% python3 -q
>>> import numpy as np
>>> np.set_printoptions(precision=3, suppress=True, linewidth=100)
>>> rnd = lambda a: np.round(a, 3) + 0
>>> data = np.load("run8.npy")
>>> print(data)
[[ 0.529 -0.463  1.153  0.333  0.121 -0.768  0.207  0.306 -0.139 -0.886  0.137 -0.593  0.803
  -0.34  -0.704  0.19 ]
 [ 0.265 -0.171  0.891  0.702  0.134  0.074  0.176  0.227  0.079 -0.811  0.284 -0.049  1.213
  -0.811 -0.402  0.146]
 [-1.781  0.596 -0.166 -0.595 -1.197  2.414 -0.303  0.936 -0.018 -1.195 -0.624  1.094  1.072
   0.177 -0.346 -0.761]
 [-0.875  0.604 -0.816  0.56   0.11   1.865 -0.187 -0.218  0.407 -0.563 -0.43   0.875  0.351
  -0.815  0.96  -0.544]
 [-1.224 -0.268 -0.891 -0.486 -0.142 -1.059 -0.928 -0.958 -0.011  1.248 -1.513  0.527 -0.861
  -0.475  1.308 -0.531]
 [ 0.016  1.178 -2.233  0.916  0.237  2.927  0.735  0.335  1.291 -0.414  2.11   1.329 -0.019
  -0.51  -0.761  0.039]
 [ 1.452 -0.274  0.912  1.59   1.081 -1.057  1.037  0.057  0.599 -0.861  1.651 -0.6    0.115
  -0.649 -1.256  0.924]
 [-1.554  0.988 -1.026 -1.205 -1.544  2.197 -1.017  0.217 -0.214 -0.266 -1.59   0.577  0.133
   1.242  0.995 -0.922]
 [ 1.049  0.434  0.415  1.653  0.81  -0.495 -0.108 -0.925  0.256 -0.251 -0.172 -1.197  0.674
  -1.097  0.967  0.077]
 [-1.229  0.272 -0.783 -0.1    0.277  1.466 -0.073 -0.038  0.792  0.475 -0.443  1.38   0.18
  -0.22   0.026 -0.449]
 [-1.483  0.604 -2.245  0.256 -0.315  2.873 -0.151 -0.139  0.519 -0.142  1.078  2.9    0.108
  -1.785  0.442 -0.478]
 [-0.649  0.357 -0.504  0.344  0.511  2.572  0.359 -0.14   0.538 -0.974  0.734  0.801  1.216
  -0.933 -0.193 -0.216]
 [-0.585 -0.123 -0.56   0.183 -0.051  0.409  0.186 -0.15   0.273 -0.228  0.137  0.689 -0.634
  -0.078 -0.179  0.15 ]
 [ 0.256  0.731 -2.631  0.599  0.561  1.458  0.17  -0.67   0.455  0.392  1.827  1.702 -0.26
  -2.325  0.784 -0.116]]
>>> w1 = np.array([[1, -1, 1, 0, -2, -3],
...     [2, 0, -4, 0, 3, -3],
...     [4, 1, -4, 0, 5, 2],
...     [2, -1, 1, -2, 3, -1],
...     [4, -2, 3, -2, 2, -2],
...     [-3, 0, -5, 5, 1, -1],
...     [-3, -4, 4, -5, 0, 4],
...     [2, 4, -1, 1, 1, -3],
...     [0, -1, -1, 2, 5, 5],
...     [1, -1, 2, 1, 0, 4],
...     [-3, -5, 3, 1, 4, -3],
...     [3, -4, -4, 4, 4, 3],
...     [-1, 1, -3, -2, 5, 5],
...     [1, 2, -4, -2, 0, 2],
...     [-3, 0, 3, 0, 2, 3],
...     [4, -4, 5, -3, -2, 4]])
>>> coef = np.array([1, 0, 3, 1, 0, 2])
>>> hid = np.maximum(data @ w1 + coef, 0)
>>> print(np.linalg.matrix_rank(hid))
6
>>> basis = np.array([[-1, 3, 3],
...     [3, -2, 2],
...     [-1, 2, 0],
...     [1, -3, -3],
...     [0, 3, 0],
...     [3, 2, 2]])
>>> print(w1 @ basis)
[[-14  -5  -5]
 [ -7   1   0]
 [  9  21  18]
 [-11  23   8]
 [-21  30  10]
 [ 10 -33 -26]
 [ -6  30   6]
 [  3 -10   5]
 [ 15  19   2]
 [  7  14   6]
 [-23  10 -28]
 [  2  15  -5]
 [ 20  20  15]
 [ 13   1  17]
 [  9   9  -3]
 [-12  41  21]]
>>> f = np.array([-1, 0])
>>> print(rnd(np.cross(data[7, :3], data[12, :3])))
[-0.679 -0.27   0.769]
>>> A2 = data / np.linalg.norm(data, axis=1)
Traceback (most recent call last):
  File "<python-input-13>", line 1, in <module>
    A2 = data / np.linalg.norm(data, axis=1)
         ~~~~~^~~~~~~~~~~~~~~~~~~~~~~~~~~~~~
ValueError: operands could not be broadcast together with shapes (14,16) (14,) 
>>> A2 = data / np.linalg.norm(data, axis=1, keepdims=True)
>>> C2 = A2 @ A2.T
>>> print(rnd(C2[4]))
[-0.569 -0.61  -0.107  0.167  1.    -0.375 -0.646  0.325 -0.062  0.294  0.109 -0.367  0.167  0.083]
>>> print(rnd(np.degrees(np.arccos(np.clip(C2[4, 12], -1, 1)))))
80.384
>>> print(np.abs(data).max())
2.927
>>> print(data.shape)
(14, 16)
>>> print(np.count_nonzero(data))
224
>>> print(rnd(np.linalg.norm(data)))
14.002
>>> print(np.linalg.matrix_rank(data))
14
>>> M = np.load("dump.npy")
>>> print(rnd(M))
[[ 1.577  0.015 -0.625  0.078 -0.173 -0.128  0.116 -0.049  0.321  0.187 -0.065  0.088]
 [ 0.015  1.365 -0.104  0.12  -0.049  0.142  0.245  0.292 -0.398  0.461 -0.309 -0.25 ]
 [-0.625 -0.104  0.64  -0.137 -0.328 -0.06  -0.011 -0.106  0.165  0.067 -0.487  0.111]
 [ 0.078  0.12  -0.137  1.248  0.445  0.001  0.355 -0.133 -0.083 -0.266 -0.23  -0.229]
 [-0.173 -0.049 -0.328  0.445  1.12  -0.296 -0.278 -0.165 -0.484 -0.257 -0.008  0.052]
 [-0.128  0.142 -0.06   0.001 -0.296  1.505 -0.047 -0.145 -0.184  0.08   0.212 -0.325]
 [ 0.116  0.245 -0.011  0.355 -0.278 -0.047  0.44   0.049 -0.018  0.156  0.177  0.064]
 [-0.049  0.292 -0.106 -0.133 -0.165 -0.145  0.049  1.749 -0.027 -0.459  0.045  0.103]
 [ 0.321 -0.398  0.165 -0.083 -0.484 -0.184 -0.018 -0.027  0.781 -0.278 -0.262 -0.476]
 [ 0.187  0.461  0.067 -0.266 -0.257  0.08   0.156 -0.459 -0.278  0.713 -0.083  0.432]
 [-0.065 -0.309 -0.487 -0.23  -0.008  0.212  0.177  0.045 -0.262 -0.083  1.524 -0.01 ]
 [ 0.088 -0.25   0.111 -0.229  0.052 -0.325  0.064  0.103 -0.476  0.432 -0.01   1.339]]
>>> f, r1 = data[7], data[5]
>>> print(rnd(f @ r1))
3.533
>>> print(rnd(f @ f))
20.566
>>> p = (f @ r1) / (f @ f) * f
>>> print(rnd((r1 - p) @ f))
0.0
